In [1]: import numpy as np

In [2]: np.set_printoptions(precision=2, suppress=True, linewidth=200)

In [3]: r0 = np.array([3, 2, -2, 1, -2, -2, -1, -2, 0, -1, 2, 0])

In [4]: v = np.array([2, -2, 2, 1, -1])

In [5]: m1 = np.outer(r0, v)

In [6]: print(m1)
[[ 6 -6  6  3 -3]
 [ 4 -4  4  2 -2]
 [-4  4 -4 -2  2]
 [ 2 -2  2  1 -1]
 [-4  4 -4 -2  2]
 [-4  4 -4 -2  2]
 [-2  2 -2 -1  1]
 [-4  4 -4 -2  2]
 [ 0  0  0  0  0]
 [-2  2 -2 -1  1]
 [ 4 -4  4  2 -2]
 [ 0  0  0  0  0]]

In [7]: # column 2 repeats column 0

In [8]: print(round(float(np.linalg.norm(m1, 2) / np.linalg.norm(m1)), 2))
1.0

In [9]: print([round(float(x), 2) for x in np.linalg.svd(m1, compute_uv=False)[:3]])
[22.45, 0.0, 0.0]

In [10]: E = np.load("data.npy")

In [11]: print(E)
[[ 0  0 -2 -1  3  2  3  1  0  0]
 [ 0  0  1 -1  1 -1  2  0  1  2]
 [ 2 -1  0  2  2  0 -2 -2  0  3]
 [ 1  1 -2  0 -1  2  2  0 -2 -1]
 [-3 -1 -2  1  0 -1  0  1  0 -3]
 [-2  1  0 -2  1  0  1 -3 -2  2]
 [-3 -2  2 -2  0 -1  0 -2 -2  1]
 [-1  0  2  0 -1  3  2  0  1 -2]
 [ 0 -1  0  2  0  2  2 -1  0  0]
 [ 0 -2 -3  1  3 -2 -1  2  0  0]]

In [12]: # skew-symmetric

In [13]: blk = np.stack([E, 3 * E, E[::-1]])

In [14]: print((blk @ E.T).shape)
(3, 10, 10)

In [15]: print(np.linalg.cond(E) > 100)
False

In [16]: print(round(np.log10(np.linalg.cond(E))))
2

In [17]: print(np.argsort(-np.linalg.norm(E, axis=0).round(6), kind="stable")[:3])
[9 6 2]

In [18]: print([round(float(x), 2) for x in np.linalg.svd(E, compute_uv=False)[:3]])
[7.78, 7.78, 6.37]

In [19]: print(np.linalg.matrix_rank(E, rtol=0.1))
8

In [20]: rng = np.random.default_rng(619301)

In [21]: idx = rng.permutation(10)

In [22]: other = E[:, idx] * rng.choice([-1, 1], 10)

In [23]: print(other)
[[-1  0  0  2  3  0 -3  1  0  2]
 [ 0  0  1 -1  1  0 -2  1 -2 -1]
 [ 2 -1  0  0  2  2  2 -2 -3  0]
 [ 0  1 -2  2 -1  1 -2  0  1  2]
 [-1 -1  0 -1  0 -3  0 -1  3  2]
 [ 3  1 -2  0  1 -2 -1  2 -2  0]
 [ 2 -2 -2 -1  0 -3  0  2 -1 -2]
 [ 0  0  1  3 -1 -1 -2  0  2 -2]
 [ 1 -1  0  2  0  0 -2 -2  0  0]
 [-2 -2  0 -2  3  0  1 -1  0  3]]

In [24]: left, _, vt = np.linalg.svd(E.T @ other)

In [25]: print(np.round(left @ vt, 2) + 0)
[[ 0.  0.  0.  0.  0.  1.  0.  0.  0.  0.]
 [ 0.  1.  0.  0.  0.  0.  0.  0.  0.  0.]
 [ 0.  0.  0.  0.  0.  0.  0.  0.  0. -1.]
 [ 0.  0.  0.  0.  0.  0.  0. -1.  0.  0.]
 [ 0.  0.  0.  0.  1.  0.  0.  0.  0.  0.]
 [ 0.  0.  0.  1.  0.  0.  0.  0.  0.  0.]
 [ 0.  0.  0.  0.  0.  0. -1.  0.  0.  0.]
 [-1.  0.  0.  0.  0.  0.  0.  0.  0.  0.]
 [ 0.  0.  1.  0.  0.  0.  0.  0.  0.  0.]
 [ 0.  0.  0.  0.  0.  0.  0.  0. -1.  0.]]

In [26]: print(idx)
[7 1 8 5 4 0 6 3 9 2]

In [27]: left, sigma, vt = np.linalg.svd(E)

In [28]: print(np.argmax(sigma[:-1] / (sigma[1:] + 1e-6)) + 1)
8

In [29]: print(sigma)
[7.78 7.78 6.37 6.37 4.22 4.22 2.02 2.02 0.12 0.12]

In [30]: other = left[:, :8] @ np.diag(sigma[:8]) @ vt[:8]

In [31]: print(np.linalg.matrix_rank(E, rtol=0.05))
8

In [32]: print(np.linalg.matrix_rank(other))
8

In [33]: F = np.load("test16.npy")

In [34]: print(F)
[[-0.29 -0.1   1.7   1.4 ]
 [ 3.67  0.7  -0.6   1.2 ]
 [12.48  2.4   0.9  -0.6 ]
 [ 9.13  1.8   0.4  -0.5 ]
 [-8.2  -1.6  -0.5  -0.9 ]
 [ 1.99  0.4   0.6  -1.1 ]
 [-8.3  -1.6  -0.9   0.6 ]
 [ 9.05  1.9   0.2   1.  ]
 [-4.39 -0.8   0.   -0.9 ]
 [ 2.85  0.6  -0.8   0.4 ]
 [ 7.35  1.5   0.5  -0.8 ]
 [-0.66 -0.1  -0.9  -2.  ]
 [-6.6  -1.2  -0.2  -1.  ]
 [-8.13 -1.7  -0.1  -1.2 ]
 [-1.98 -0.4   0.    1.9 ]
 [-3.45 -0.7  -0.2   0.9 ]
 [ 8.57  1.7   0.6  -0.1 ]
 [-1.6  -0.3  -0.7   0.8 ]
 [ 1.27  0.3  -0.4   1.4 ]
 [ 0.59  0.1  -1.   -0.6 ]
 [ 0.76  0.2   0.7   0.  ]
 [ 2.97  0.6  -1.5   1.2 ]
 [ 2.46  0.5   0.5  -1.7 ]]

In [35]: left, sigma, vt = np.linalg.svd(F)

In [36]: print(np.argmax(sigma[:-1] / (sigma[1:] + 1e-6)) + 1)
3

In [37]: other = left[:, :3] @ np.diag(sigma[:3]) @ vt[:3]

In [38]: print(round(float(np.linalg.norm(F - other) / np.linalg.norm(F)), 2))
0.01

In [39]: print(round(float(np.linalg.norm(F - other, 2)), 2), np.round(sigma[3], 2))
0.23 0.23

In [40]: print(np.linalg.matrix_rank(other))
3

In [41]: print(np.linalg.matrix_rank(F, rtol=0.05))
3

In [42]: print([round(float(x), 2) for x in np.linalg.svd(F, compute_uv=False)[:3]])
[28.41, 5.22, 3.27]

In [43]: print(round(np.log10(np.linalg.cond(F))))
2

In [44]: print(np.linalg.cond(F) > 100)
True

In [45]: print(np.round(np.linalg.norm(F, 2) / np.linalg.norm(F), 2))
0.98

In [46]: print(np.linalg.matrix_rank(F, rtol=0.1))
3

In [47]: P = F @ np.linalg.solve(F.T @ F, F.T)

In [48]: print(np.diag(P))
[0.38 0.13 0.3  0.12 0.12 0.07 0.15 0.36 0.14 0.1  0.14 0.25 0.29 0.29 0.15 0.05 0.1  0.06 0.12 0.14 0.11 0.28 0.13]

In [49]: print(np.allclose(P @ P, P))
True

In [50]: print(round(float(np.trace(P)), 2))
4.0

In [51]: print(np.round(np.linalg.eigvalsh(P), 2) + 0)
[0. 0. 0. 0. 0. 0. 0. 0. 0. 0. 0. 0. 0. 0. 0. 0. 0. 0. 0. 1. 1. 1. 1.]

In [52]: Xs = (F - F.mean(axis=0)) / F.std(axis=0)

In [53]: print(np.argwhere(np.abs(Xs) > 2))
[[0 2]
 [2 0]]

In [54]: print(Xs.std(axis=0))
[1. 1. 1. 1.]

In [55]: c = np.linalg.lstsq(np.delete(Xs, 3, axis=1), Xs[:, 3])[0]

In [56]: print(c)
[ 0.97 -0.85 -0.14]

In [57]: print(round(float(1 - np.var(Xs[:, 3] - np.delete(Xs, 3, axis=1) @ c)), 2))
0.02

In [58]: J = np.load("layer2.npy")

In [59]: print(J)
[[-2.  1.  0.  0.  0.  0.]
 [ 0. -2.  1.  0.  0.  0.]
 [ 0.  0. -2.  1.  0.  0.]
 [ 0.  0.  0. -2.  1.  0.]
 [ 0.  0.  0.  0. -2.  1.]
 [ 0.  0.  0.  0.  0. -2.]]

In [60]: O, evecs = np.linalg.qr(J[:, :2])[0], np.linalg.qr(J[:, 2:])[0]

In [61]: sigma = np.linalg.svd(O.T @ evecs, compute_uv=False)

In [62]: print(np.degrees(np.arccos(sigma.clip(0, 1))))
[60.05 90.  ]

In [63]: print(round(np.linalg.norm(O @ O.T - evecs @ evecs.T, 2), 2))
1.0

In [64]: print((sigma > 0.9).sum())
0

In [65]: left, sigma, vt = np.linalg.svd(J, full_matrices=False)

In [66]: print(np.round(vt @ vt.T, 2) + 0)
[[1. 0. 0. 0. 0. 0.]
 [0. 1. 0. 0. 0. 0.]
 [0. 0. 1. 0. 0. 0.]
 [0. 0. 0. 1. 0. 0.]
 [0. 0. 0. 0. 1. 0.]
 [0. 0. 0. 0. 0. 1.]]

In [67]: print(np.cumsum(sigma ** 2) / np.sum(sigma ** 2))
[0.3  0.55 0.74 0.88 0.95 1.  ]

In [68]: print(np.round(left.T @ left, 2) + 0)
[[1. 0. 0. 0. 0. 0.]
 [0. 1. 0. 0. 0. 0.]
 [0. 0. 1. 0. 0. 0.]
 [0. 0. 0. 1. 0. 0.]
 [0. 0. 0. 0. 1. 0.]
 [0. 0. 0. 0. 0. 1.]]

In [69]: print(np.round(left.T @ J @ vt.T, 2) + 0)
[[2.93 0.   0.   0.   0.   0.  ]
 [0.   2.71 0.   0.   0.   0.  ]
 [0.   0.   2.38 0.   0.   0.  ]
 [0.   0.   0.   1.96 0.   0.  ]
 [0.   0.   0.   0.   1.51 0.  ]
 [0.   0.   0.   0.   0.   1.15]]

In [70]: print((sigma > 1e-8).sum())
6

In [71]: print(left.shape, sigma.shape, vt.shape)
(6, 6) (6,) (6, 6)

In [72]: print(sigma / sigma[0])
[1.   0.93 0.81 0.67 0.52 0.39]

In [73]: O, _ = np.linalg.qr(np.array([[-1.0],
    ...:     [-0.7],
    ...:     [-0.5],
    ...:     [2.2],
    ...:     [-0.2],
    ...:     [-1.1],
    ...:     [0.8],
    ...:     [0.7],
    ...:     [-0.1],
    ...:     [0.2]]))

In [74]: M = O @ O.T

In [75]: print(M.round(2) + 0)
[[ 0.11  0.08  0.06 -0.24  0.02  0.12 -0.09 -0.08  0.01 -0.02]
 [ 0.08  0.05  0.04 -0.17  0.02  0.09 -0.06 -0.05  0.01 -0.02]
 [ 0.06  0.04  0.03 -0.12  0.01  0.06 -0.04 -0.04  0.01 -0.01]
 [-0.24 -0.17 -0.12  0.54 -0.05 -0.27  0.2   0.17 -0.02  0.05]
 [ 0.02  0.02  0.01 -0.05  0.    0.02 -0.02 -0.02  0.    0.  ]
 [ 0.12  0.09  0.06 -0.27  0.02  0.13 -0.1  -0.09  0.01 -0.02]
 [-0.09 -0.06 -0.04  0.2  -0.02 -0.1   0.07  0.06 -0.01  0.02]
 [-0.08 -0.05 -0.04  0.17 -0.02 -0.09  0.06  0.05 -0.01  0.02]
 [ 0.01  0.01  0.01 -0.02  0.    0.01 -0.01 -0.01  0.    0.  ]
 [-0.02 -0.02 -0.01  0.05  0.   -0.02  0.02  0.02  0.    0.  ]]

In [76]: # a projection of rank 1

In [77]: print(np.abs(np.diag(np.linalg.qr(M)[1])) > 1e-9)
[ True False False False False False False False False False]

In [78]: print(np.linalg.lstsq(M[:-1].T, M[-1])[2])
1

In [79]: print(np.allclose(M[:-1].T @ np.linalg.lstsq(M[:-1].T, M[-1])[0], M[-1]))
True

In [80]: print(np.round(M @ np.linalg.pinv(M) @ M, 2) + 0)
[[ 0.11  0.08  0.06 -0.24  0.02  0.12 -0.09 -0.08  0.01 -0.02]
 [ 0.08  0.05  0.04 -0.17  0.02  0.09 -0.06 -0.05  0.01 -0.02]
 [ 0.06  0.04  0.03 -0.12  0.01  0.06 -0.04 -0.04  0.01 -0.01]
 [-0.24 -0.17 -0.12  0.54 -0.05 -0.27  0.2   0.17 -0.02  0.05]
 [ 0.02  0.02  0.01 -0.05  0.    0.02 -0.02 -0.02  0.    0.  ]
 [ 0.12  0.09  0.06 -0.27  0.02  0.13 -0.1  -0.09  0.01 -0.02]
 [-0.09 -0.06 -0.04  0.2  -0.02 -0.1   0.07  0.06 -0.01  0.02]
 [-0.08 -0.05 -0.04  0.17 -0.02 -0.09  0.06  0.05 -0.01  0.02]
 [ 0.01  0.01  0.01 -0.02  0.    0.01 -0.01 -0.01  0.    0.  ]
 [-0.02 -0.02 -0.01  0.05  0.   -0.02  0.02  0.02  0.    0.  ]]

In [81]: print(np.round(np.trace(np.linalg.pinv(M) @ M), 2))
1.0

In [82]: ev, evecs = np.linalg.eigh(M)

In [83]: print(np.linalg.eigvalsh(M + -2 * np.eye(10)))
[-2. -2. -2. -2. -2. -2. -2. -2. -2. -1.]

In [84]: print(np.round(np.linalg.eigvalsh(M @ M), 2) + 0)
[0. 0. 0. 0. 0. 0. 0. 0. 0. 1.]

In [85]: print(np.unique(ev.round(6) + 0, return_counts=True)[1])
[9 1]

In [86]: print(np.abs(evecs[:, -1]))
[0.33 0.23 0.17 0.73 0.07 0.37 0.27 0.23 0.03 0.07]

In [87]: print(np.round(evecs.T @ evecs, 2) + 0)
[[1. 0. 0. 0. 0. 0. 0. 0. 0. 0.]
 [0. 1. 0. 0. 0. 0. 0. 0. 0. 0.]
 [0. 0. 1. 0. 0. 0. 0. 0. 0. 0.]
 [0. 0. 0. 1. 0. 0. 0. 0. 0. 0.]
 [0. 0. 0. 0. 1. 0. 0. 0. 0. 0.]
 [0. 0. 0. 0. 0. 1. 0. 0. 0. 0.]
 [0. 0. 0. 0. 0. 0. 1. 0. 0. 0.]
 [0. 0. 0. 0. 0. 0. 0. 1. 0. 0.]
 [0. 0. 0. 0. 0. 0. 0. 0. 1. 0.]
 [0. 0. 0. 0. 0. 0. 0. 0. 0. 1.]]

In [88]: arr = np.load("case0.npy")

In [89]: print(arr)
[[23 -4 -9 -1]
 [-4 17 11 -3]
 [-9 11 20 -7]
 [-1 -3 -7 12]]

In [90]: # equal to its transpose

In [91]: print(np.allclose(arr, arr.T))
True

In [92]: print((arr - arr.T) / 2)
[[0. 0. 0. 0.]
 [0. 0. 0. 0.]
 [0. 0. 0. 0.]
 [0. 0. 0. 0.]]

In [93]: print(np.trace(arr))
72

In [94]: print(np.linalg.matrix_power(arr, 4))
[[ 640041 -475008 -670576  179312]
 [-475008  495657  652128 -227392]
 [-670576  652128  880377 -302992]
 [ 179312 -227392 -302992  129913]]

In [95]: O, r_ = np.linalg.qr(arr)

In [96]: print(O)
[[-0.92 -0.3  -0.17  0.2 ]
 [ 0.16 -0.85  0.5  -0.08]
 [ 0.36 -0.4  -0.72  0.44]
 [ 0.04  0.19  0.45  0.87]]

In [97]: print(O.shape, r_.shape)
(4, 4) (4, 4)

In [98]: print(np.round(O.T @ O, 2) + 0)
[[1. 0. 0. 0.]
 [0. 1. 0. 0.]
 [0. 0. 1. 0.]
 [0. 0. 0. 1.]]

In [99]: print(np.trace(O @ O.T))
4.0

In [100]: x0 = np.array([2, 0, 2, 0])

In [101]: target = O @ x0

In [102]: print(target)
[-2.18  1.33 -0.72  0.98]

In [103]: print(np.round(np.linalg.solve(O.T, O[0]), 2) + 0)
[1. 0. 0. 0.]

In [104]: print(np.round(np.linalg.solve(O, 5 * target), 2) + 0)
[10.  0. 10.  0.]
